% python3 -q
>>> import numpy as np
>>> np.set_printoptions(precision=3, suppress=True, linewidth=200)
>>> arr = np.load("test18.npy")
>>> print(arr)
[[ 1.3 -1.8 -0.9 -0.3  2.1 -0.3]
 [-1.  -1.5  2.5  3.   2.   3.5]
 [-1.  -0.9  0.3  0.1  1.   0.6]
 [ 0.7  2.2 -1.9 -0.4  2.1 -0.3]
 [ 0.5  0.  -2.3  0.5 -1.5 -1.7]
 [-0.4 -0.4  0.6 -1.2 -1.1 -0.3]
 [-0.4 -0.5 -2.7  0.9  0.1  1.2]
 [-0.3 -1.5  1.3  0.4 -0.2  0.4]
 [-0.1  0.9 -0.4 -0.7  0.7 -0.1]
 [ 0.5  1.1 -3.4  1.  -0.3  1.9]
 [-0.2 -0.4  0.6  1.2  0.   0.7]
 [-0.9  1.  -0.9 -0.1  1.9 -1.4]
 [-0.4  0.4  2.4  0.1 -0.2  1.2]
 [ 0.2  1.2  0.8  0.   1.  -0.7]
 [ 0.4  0.3  1.   0.8 -0.2  0.2]]
>>> rng = np.random.default_rng(22243)
>>> M2 = arr + rng.integers(-2, 3, (15, 4)) @ rng.integers(-2, 3, (4, 6))
>>> print(M2)
[[ -2.7  -0.8   5.1  -2.3   5.1   2.7]
 [  6.   -2.5  -7.5   3.   -1.    1.5]
 [ -5.    7.1  -3.7   2.1  -7.   -1.4]
 [ -2.3   9.2  -5.9   0.6  -2.9   0.7]
 [ -2.5   2.   -0.3   1.5   0.5   2.3]
 [ -0.4  -0.4   0.6  -1.2  -1.1  -0.3]
 [  2.6  -1.5  -8.7   6.9  -0.9   1.2]
 [  2.7  -5.5   1.3   0.4  -4.2  -8.6]
 [  3.9  -0.1  -2.4  -8.7   3.7   2.9]
 [  1.5  -0.9  -3.4   3.   -4.3  -5.1]
 [  0.8  -0.4  -1.4   2.2   4.    6.7]
 [ -4.9   3.    3.1  -0.1   5.9   4.6]
 [  5.6  -2.6  -1.6  -4.9  -3.2  -4.8]
 [-10.8   5.2  10.8   7.    3.    3.3]
 [ -5.6   4.3   5.    2.8  -2.2   0.2]]
>>> print(np.round(np.linalg.svd(M2 - arr, compute_uv=False), 3) + 0)
[29.144 19.471 15.344 11.047  0.     0.   ]
>>> print(np.abs(M2 - arr).sum(axis=1))
[19. 23. 28. 21. 14.  0. 17. 20. 21. 16. 14. 20. 27. 38. 18.]
>>> print(np.linalg.matrix_rank(M2 - arr, tol=1e-8))
4
>>> print(M2 - arr)
[[ -4.   1.   6.  -2.   3.   3.]
 [  7.  -1. -10.   0.  -3.  -2.]
 [ -4.   8.  -4.   2.  -8.  -2.]
 [ -3.   7.  -4.   1.  -5.   1.]
 [ -3.   2.   2.   1.   2.   4.]
 [  0.   0.   0.   0.   0.   0.]
 [  3.  -1.  -6.   6.  -1.   0.]
 [  3.  -4.   0.   0.  -4.  -9.]
 [  4.  -1.  -2.  -8.   3.   3.]
 [  1.  -2.   0.   2.  -4.  -7.]
 [  1.   0.  -2.   1.   4.   6.]
 [ -4.   2.   4.   0.   4.   6.]
 [  6.  -3.  -4.  -5.  -3.  -6.]
 [-11.   4.  10.   7.   2.   4.]
 [ -6.   4.   4.   2.  -2.   0.]]
>>> Xc = (arr - arr.mean(axis=0)) / arr.std(axis=0)
>>> print(Xc.std(axis=0))
[1. 1. 1. 1. 1. 1.]
>>> coef = np.linalg.lstsq(np.delete(Xc, 3, axis=1), Xc[:, 3])[0]
>>> print(np.round(1 - np.var(Xc[:, 3] - np.delete(Xc, 3, axis=1) @ coef), 3))
0.537
>>> print(np.abs(coef).argmax())
4
>>> O, evecs = np.linalg.qr(arr[:, :3])[0], np.linalg.qr(arr[:, 3:])[0]
>>> sig = np.linalg.svd(O.T @ evecs, compute_uv=False)
>>> print((sig > 0.9).sum())
0
>>> print(sig)
[0.452 0.177 0.07 ]
>>> Z = arr[[9, 0]].astype(float)
>>> for _ in range(5):
...     idx = np.linalg.norm(arr[:, None] - Z, axis=-1).argmin(axis=1)
...     Z = np.array([arr[idx == j].mean(axis=0) for j in range(2)])
... 
>>> print(idx)
[1 1 1 0 0 1 0 1 1 0 1 1 1 1 1]
>>> print(np.abs(Z[1] - Z[0]).argmax())
2
